$ ipython --no-banner

In [1]: import numpy as np

In [2]: from numpy import linalg as LA

In [3]: np.set_printoptions(suppress=True, linewidth=100)

In [4]: arr = np.load("out3.npy")

In [5]: arr
Out[5]: 
array([[ 3., -2., -2.,  2.],
       [ 0.,  1.,  0.,  0.],
       [ 2., -2., -1.,  2.],
       [ 2., -2., -2.,  3.]])

In [6]: vec = np.array([-2, 1, -1, 2])

In [7]: rhs = arr @ vec

In [8]: rhs
Out[8]: array([-2.,  1., -1.,  2.])

In [9]: np.round(LA.solve(arr, rhs), 3)
Out[9]: array([-2.,  1., -1.,  2.])

In [10]: np.round(LA.solve(arr.T, arr[2]), 3) + 0
Out[10]: array([0., 0., 1., 0.])

In [11]: np.round(LA.solve(arr, rhs + arr[:, 2]), 3) + 0
Out[11]: array([-2.,  1.,  0.,  2.])

In [12]: np.round(LA.solve(arr, -1 * rhs), 3)
Out[12]: array([ 2., -1.,  1., -2.])

In [13]: vals, vecs = LA.eig(arr)

In [14]: np.round(arr @ vecs[:, 0] - vals[0] * vecs[:, 0], 3) + 0
Out[14]: array([0., 0., 0., 0.])

In [15]: np.round(np.prod(vals), 3)
Out[15]: np.float64(3.0)

In [16]: rng = np.random.default_rng(3284)

In [17]: idx = rng.permutation(4)

In [18]: A2 = arr[:, idx] * rng.choice([-1, 1], 4)

In [19]: A2
Out[19]: 
array([[ 2.,  2.,  3., -2.],
       [-0.,  0.,  0.,  1.],
       [ 1.,  2.,  2., -2.],
       [ 2.,  3.,  2., -2.]])

In [20]: left, _, VT = LA.svd(arr.T @ A2)

In [21]: np.round(left @ VT, 3) + 0
Out[21]: 
array([[ 0.,  0.,  1.,  0.],
       [ 0.,  0.,  0.,  1.],
       [-1.,  0.,  0.,  0.],
       [ 0.,  1.,  0.,  0.]])

In [22]: np.round(LA.lstsq(arr, A2)[0], 3) + 0
Out[22]: 
array([[ 0.,  0.,  1.,  0.],
       [ 0.,  0.,  0.,  1.],
       [-1.,  0.,  0.,  0.],
       [ 0.,  1.,  0.,  0.]])

In [23]: idx
Out[23]: array([2, 3, 0, 1])

In [24]: u = np.array([0, 2])

In [25]: np.polyval(u, arr[3])
Out[25]: array([2., 2., 2., 2.])

In [26]: np.array([np.convolve(row, u, "same") for row in arr])
Out[26]: 
array([[ 0.,  6., -4., -4.],
       [ 0.,  0.,  2.,  0.],
       [ 0.,  4., -4., -2.],
       [ 0.,  4., -4., -4.]])

In [27]: np.cross(arr[3, :3], arr[1, :3])
Out[27]: array([ 2., -0.,  2.])

In [28]: A2 = LA.inv(arr)

In [29]: A2.round(3)
Out[29]: 
array([[ 0.333,  0.667,  0.667, -0.667],
       [ 0.   ,  1.   ,  0.   ,  0.   ],
       [-0.667,  0.667,  1.667, -0.667],
       [-0.667,  0.667,  0.667,  0.333]])

In [30]: np.round(LA.det(arr) * A2, 3)
Out[30]: 
array([[ 1.,  2.,  2., -2.],
       [ 0.,  3.,  0.,  0.],
       [-2.,  2.,  5., -2.],
       [-2.,  2.,  2.,  1.]])

In [31]: round(LA.det(arr) * LA.det(A2), 3)
Out[31]: np.float64(1.0)

In [32]: basis = 10 * np.array([[0.8, -1.3, -1.3, -0.7, -1.2, 1.1, 0.1, 1.1],
    ...:     [-0.3, -0.8, 1.2, 0.8, 1.0, 0.1, -1.2, 1.2],
    ...:     [0.4, -1.0, -0.5, -0.9, -0.3, 0.2, 0.0, -0.1]])

In [33]: idx = rng.integers(0, 3, 46)

In [34]: mat = basis[idx] + rng.normal(size=(46, 8))

In [35]: mat.round(3)
Out[35]: 
array([[ -2.231,  -8.132,  11.477,   7.36 ,  11.958,  -0.441, -11.495,  12.325],
       [ -3.296,  -8.868,  11.753,   7.535,   9.129,   1.222, -13.011,  10.934],
       [ -3.965,  -7.806,  12.139,   7.856,  11.46 ,   0.75 , -13.292,  12.082],
       [ -2.386,  -6.998,  12.296,   7.356,   9.062,   0.748, -11.673,  11.18 ],
       [  8.274, -13.31 , -13.338,  -6.21 , -11.934,  10.504,   1.388,  11.716],
       [ -2.237,  -6.49 ,  12.418,   8.236,   9.629,   1.196, -11.916,  11.324],
       [  6.121,  -9.865,  -6.192,  -9.311,  -2.079,   1.856,  -0.311,  -0.912],
       [  3.627, -10.377,  -4.654,  -8.266,  -3.535,   3.895,   1.478,  -1.629],
       [  7.145, -13.774, -13.411,  -7.054, -13.163,  11.531,   1.192,  11.346],
       [ -2.703,  -7.723,  12.256,   5.431,   8.815,   0.467, -10.615,  12.7  ],
       [  8.473, -12.427, -14.237,  -8.202, -13.284,  11.996,   0.827,  10.786],
       [ -2.471,  -8.25 ,  11.773,   7.771,   9.505,   0.194, -10.419,  12.707],
       [  7.195, -14.238, -11.613,  -6.889, -11.449,  13.404,   1.671,  10.258],
       [  3.975,  -9.332,  -3.263,  -7.131,  -4.678,   2.524,  -0.124,   0.229],
       [  7.447, -14.926, -13.888,  -7.693, -12.434,  10.292,   1.016,  12.21 ],
       [  4.39 ,  -8.184,  -6.045, -10.584,  -2.711,   2.052,   1.314,  -2.964],
       [  4.243, -11.017,  -5.596,  -8.781,  -4.376,   1.524,   0.056,  -1.674],
       [ -1.824,  -8.297,  11.375,   8.052,  10.942,   0.302, -11.22 ,  14.188],
       [  5.694, -11.095,  -5.246,  -8.722,  -4.933,   1.491,  -1.522,  -0.619],
       [ -2.27 ,  -7.585,  10.993,   7.844,   9.619,   0.596, -10.406,  11.859],
       [  9.465, -13.143, -13.447,  -5.761, -12.305,  10.738,   1.862,  11.665],
       [ -4.983,  -7.632,  14.406,   7.957,   9.612,   1.987, -10.762,  11.853],
       [  4.723, -11.357,  -4.457,  -8.953,  -4.125,   1.796,   0.45 ,  -0.984],
       [  3.167, -10.414,  -5.063,  -9.688,  -2.618,   1.906,   0.47 ,  -1.547],
       [  8.08 , -14.63 , -12.522,  -8.447, -11.811,  11.835,   1.404,  10.951],
       [ -0.615,  -9.163,  10.388,   9.53 ,   9.778,   1.062, -11.667,  11.418],
       [  1.497,  -9.14 ,  -4.713,  -8.907,  -2.728,   2.279,  -1.149,  -2.296],
       [ -4.565,  -7.018,  11.545,   6.985,   9.886,   1.142, -13.487,  11.375],
       [ -2.29 ,  -6.808,  12.393,   8.269,   9.921,   1.059, -11.372,  12.056],
       [  6.663, -13.235, -10.727,  -5.86 , -10.806,  11.828,  -0.271,  11.464],
       [  4.862,  -9.719,  -4.268,  -8.711,  -2.07 ,   2.093,   0.453,  -1.431],
       [  8.79 , -12.022, -14.13 ,  -7.099, -12.022,  11.186,   0.419,  11.094],
       [  3.681,  -9.456,  -3.533,  -8.652,  -3.   ,   1.127,   0.575,  -2.048],
       [  3.506, -10.189,  -3.9  , -10.062,  -0.536,   1.771,  -0.247,  -0.555],
       [ -3.612,  -8.319,  13.371,   7.012,  10.578,   2.374, -13.036,  11.565],
       [  3.962,  -9.867,  -4.295,  -8.694,  -2.824,   1.391,  -0.08 ,  -2.159],
       [  8.382, -13.478, -11.404,  -6.509, -10.915,  11.27 ,   1.313,  10.795],
       [ -2.973,  -6.009,  12.721,   8.432,  10.303,  -0.171, -13.197,  13.084],
       [ -4.689,  -8.541,  11.467,   8.183,   8.852,  -2.473, -12.715,  13.186],
       [  4.224,  -9.775,  -5.657,  -9.179,  -5.036,   3.887,   0.412,  -2.704],
       [ -1.8  ,  -7.37 ,  11.971,   8.487,  10.028,   1.708, -13.916,  11.67 ],
       [  2.417, -10.135,  -3.609,  -7.056,  -2.293,   0.722,  -0.924,   0.056],
       [  6.488, -13.188, -13.302,  -9.404, -12.812,  11.278,   0.035,  10.885],
       [  4.029,  -9.255,  -5.194,  -7.562,  -3.318,   2.401,  -1.379,  -1.422],
       [ -4.493,  -7.054,  11.775,   6.942,  11.633,   1.494, -10.357,  10.549],
       [ -2.764,  -8.854,  12.986,   8.204,   9.366,   1.156, -11.002,  12.289]])

In [36]: Xs = (mat - mat.mean(axis=0)) / mat.std(axis=0)

In [37]: np.round(Xs.std(axis=0), 3)
Out[37]: array([1., 1., 1., 1., 1., 1., 1., 1.])

In [38]: beta = LA.lstsq(np.delete(Xs, 6, axis=1), Xs[:, 6])[0]

In [39]: beta.round(3)
Out[39]: array([ 0.202, -0.065, -0.017, -0.436, -0.174,  0.061, -0.164])

In [40]: round(1 - np.var(Xs[:, 6] - np.delete(Xs, 6, axis=1) @ beta), 3)
Out[40]: np.float64(0.977)

In [41]: vec = np.array([6, 4, 3, 5, -1, 6, -7, 7])

In [42]: a = np.maximum(mat @ vec, 0)

In [43]: np.round(mat.T @ a, 3)
Out[43]: 
array([ -4283.619, -38020.924,  33215.156,  22356.118,  26408.028,  11680.534, -41844.326,
        51704.678])

In [44]: np.tanh(mat @ vec)
Out[44]: 
array([ 1.,  1.,  1.,  1.,  1.,  1., -1., -1.,  1.,  1.,  1.,  1.,  1., -1.,  1., -1., -1.,  1.,
       -1.,  1.,  1.,  1., -1., -1.,  1.,  1., -1.,  1.,  1.,  1., -1.,  1., -1., -1.,  1., -1.,
        1.,  1.,  1., -1.,  1., -1.,  1., -1.,  1.,  1.])

In [45]: np.flatnonzero(a > 1e-9)
Out[45]: 
array([ 0,  1,  2,  3,  4,  5,  8,  9, 10, 11, 12, 14, 17, 19, 20, 21, 24, 25, 27, 28, 29, 31, 34,
       36, 37, 38, 40, 42, 44, 45])

In [46]: J = np.load("mat.npy")

In [47]: J
Out[47]: 
array([[-7, -3,  7,  7, -4, -4,  7,  0,  2,  2, -7,  2],
       [ 2, -7, -3,  7,  7, -4, -4,  7,  0,  2,  2, -7],
       [-7,  2, -7, -3,  7,  7, -4, -4,  7,  0,  2,  2],
       [ 2, -7,  2, -7, -3,  7,  7, -4, -4,  7,  0,  2],
       [ 2,  2, -7,  2, -7, -3,  7,  7, -4, -4,  7,  0],
       [ 0,  2,  2, -7,  2, -7, -3,  7,  7, -4, -4,  7],
       [ 7,  0,  2,  2, -7,  2, -7, -3,  7,  7, -4, -4],
       [-4,  7,  0,  2,  2, -7,  2, -7, -3,  7,  7, -4],
       [-4, -4,  7,  0,  2,  2, -7,  2, -7, -3,  7,  7],
       [ 7, -4, -4,  7,  0,  2,  2, -7,  2, -7, -3,  7],
       [ 7,  7, -4, -4,  7,  0,  2,  2, -7,  2, -7, -3],
       [-3,  7,  7, -4, -4,  7,  0,  2,  2, -7,  2, -7]])

In [48]: vec = np.array([-2, 0, -2, -2, -2, 1, 2, 3, -1, -3, 3, 1])

In [49]: rhs = J @ vec

In [50]: rhs
Out[50]: array([-23, -24,   8,   6,  89,  14, -73, -25,  28, -18, -25,  39])

In [51]: np.round(LA.solve(J, J[:, 0]), 3) + 0
Out[51]: array([1., 0., 0., 0., 0., 0., 0., 0., 0., 0., 0., 0.])

In [52]: np.round(LA.solve(J, rhs), 3) + 0
Out[52]: array([-2.,  0., -2., -2., -2.,  1.,  2.,  3., -1., -3.,  3.,  1.])

In [53]: np.allclose(J, J.T)
Out[53]: False

In [54]: (J + J.T) / 2
Out[54]: 
array([[-7. , -0.5,  0. ,  4.5, -1. , -2. ,  7. , -2. , -1. ,  4.5,  0. , -0.5],
       [-0.5, -7. , -0.5,  0. ,  4.5, -1. , -2. ,  7. , -2. , -1. ,  4.5,  0. ],
       [ 0. , -0.5, -7. , -0.5,  0. ,  4.5, -1. , -2. ,  7. , -2. , -1. ,  4.5],
       [ 4.5,  0. , -0.5, -7. , -0.5,  0. ,  4.5, -1. , -2. ,  7. , -2. , -1. ],
       [-1. ,  4.5,  0. , -0.5, -7. , -0.5,  0. ,  4.5, -1. , -2. ,  7. , -2. ],
       [-2. , -1. ,  4.5,  0. , -0.5, -7. , -0.5,  0. ,  4.5, -1. , -2. ,  7. ],
       [ 7. , -2. , -1. ,  4.5,  0. , -0.5, -7. , -0.5,  0. ,  4.5, -1. , -2. ],
       [-2. ,  7. , -2. , -1. ,  4.5,  0. , -0.5, -7. , -0.5,  0. ,  4.5, -1. ],
       [-1. , -2. ,  7. , -2. , -1. ,  4.5,  0. , -0.5, -7. , -0.5,  0. ,  4.5],
       [ 4.5, -1. , -2. ,  7. , -2. , -1. ,  4.5,  0. , -0.5, -7. , -0.5,  0. ],
       [ 0. ,  4.5, -1. , -2. ,  7. , -2. , -1. ,  4.5,  0. , -0.5, -7. , -0.5],
       [-0.5,  0. ,  4.5, -1. , -2. ,  7. , -2. , -1. ,  4.5,  0. , -0.5, -7. ]])

In [55]: np.allclose(J @ J.T, J.T @ J)
Out[55]: True

In [56]: (J - J.T) / 2
Out[56]: 
array([[ 0. , -2.5,  7. ,  2.5, -3. , -2. ,  0. ,  2. ,  3. , -2.5, -7. ,  2.5],
       [ 2.5,  0. , -2.5,  7. ,  2.5, -3. , -2. ,  0. ,  2. ,  3. , -2.5, -7. ],
       [-7. ,  2.5,  0. , -2.5,  7. ,  2.5, -3. , -2. ,  0. ,  2. ,  3. , -2.5],
       [-2.5, -7. ,  2.5,  0. , -2.5,  7. ,  2.5, -3. , -2. ,  0. ,  2. ,  3. ],
       [ 3. , -2.5, -7. ,  2.5,  0. , -2.5,  7. ,  2.5, -3. , -2. ,  0. ,  2. ],
       [ 2. ,  3. , -2.5, -7. ,  2.5,  0. , -2.5,  7. ,  2.5, -3. , -2. ,  0. ],
       [ 0. ,  2. ,  3. , -2.5, -7. ,  2.5,  0. , -2.5,  7. ,  2.5, -3. , -2. ],
       [-2. ,  0. ,  2. ,  3. , -2.5, -7. ,  2.5,  0. , -2.5,  7. ,  2.5, -3. ],
       [-3. , -2. ,  0. ,  2. ,  3. , -2.5, -7. ,  2.5,  0. , -2.5,  7. ,  2.5],
       [ 2.5, -3. , -2. ,  0. ,  2. ,  3. , -2.5, -7. ,  2.5,  0. , -2.5,  7. ],
       [ 7. ,  2.5, -3. , -2. ,  0. ,  2. ,  3. , -2.5, -7. ,  2.5,  0. , -2.5],
       [-2.5,  7. ,  2.5, -3. , -2. ,  0. ,  2. ,  3. , -2.5, -7. ,  2.5,  0. ]])

In [57]: LA.matrix_power(J, 3)
Out[57]: 
array([[  144,   102,   681, -2021,  1653,  -168, -1205,  2466,   807, -3882, -2184,  3615],
       [ 3615,   144,   102,   681, -2021,  1653,  -168, -1205,  2466,   807, -3882, -2184],
       [-2184,  3615,   144,   102,   681, -2021,  1653,  -168, -1205,  2466,   807, -3882],
       [-3882, -2184,  3615,   144,   102,   681, -2021,  1653,  -168, -1205,  2466,   807],
       [  807, -3882, -2184,  3615,   144,   102,   681, -2021,  1653,  -168, -1205,  2466],
       [ 2466,   807, -3882, -2184,  3615,   144,   102,   681, -2021,  1653,  -168, -1205],
       [-1205,  2466,   807, -3882, -2184,  3615,   144,   102,   681, -2021,  1653,  -168],
       [ -168, -1205,  2466,   807, -3882, -2184,  3615,   144,   102,   681, -2021,  1653],
       [ 1653,  -168, -1205,  2466,   807, -3882, -2184,  3615,   144,   102,   681, -2021],
       [-2021,  1653,  -168, -1205,  2466,   807, -3882, -2184,  3615,   144,   102,   681],
       [  681, -2021,  1653,  -168, -1205,  2466,   807, -3882, -2184,  3615,   144,   102],
       [  102,   681, -2021,  1653,  -168, -1205,  2466,   807, -3882, -2184,  3615,   144]])

In [58]: np.round(np.abs(LA.eigvals(J)).max(), 3)
Out[58]: np.float64(22.068)
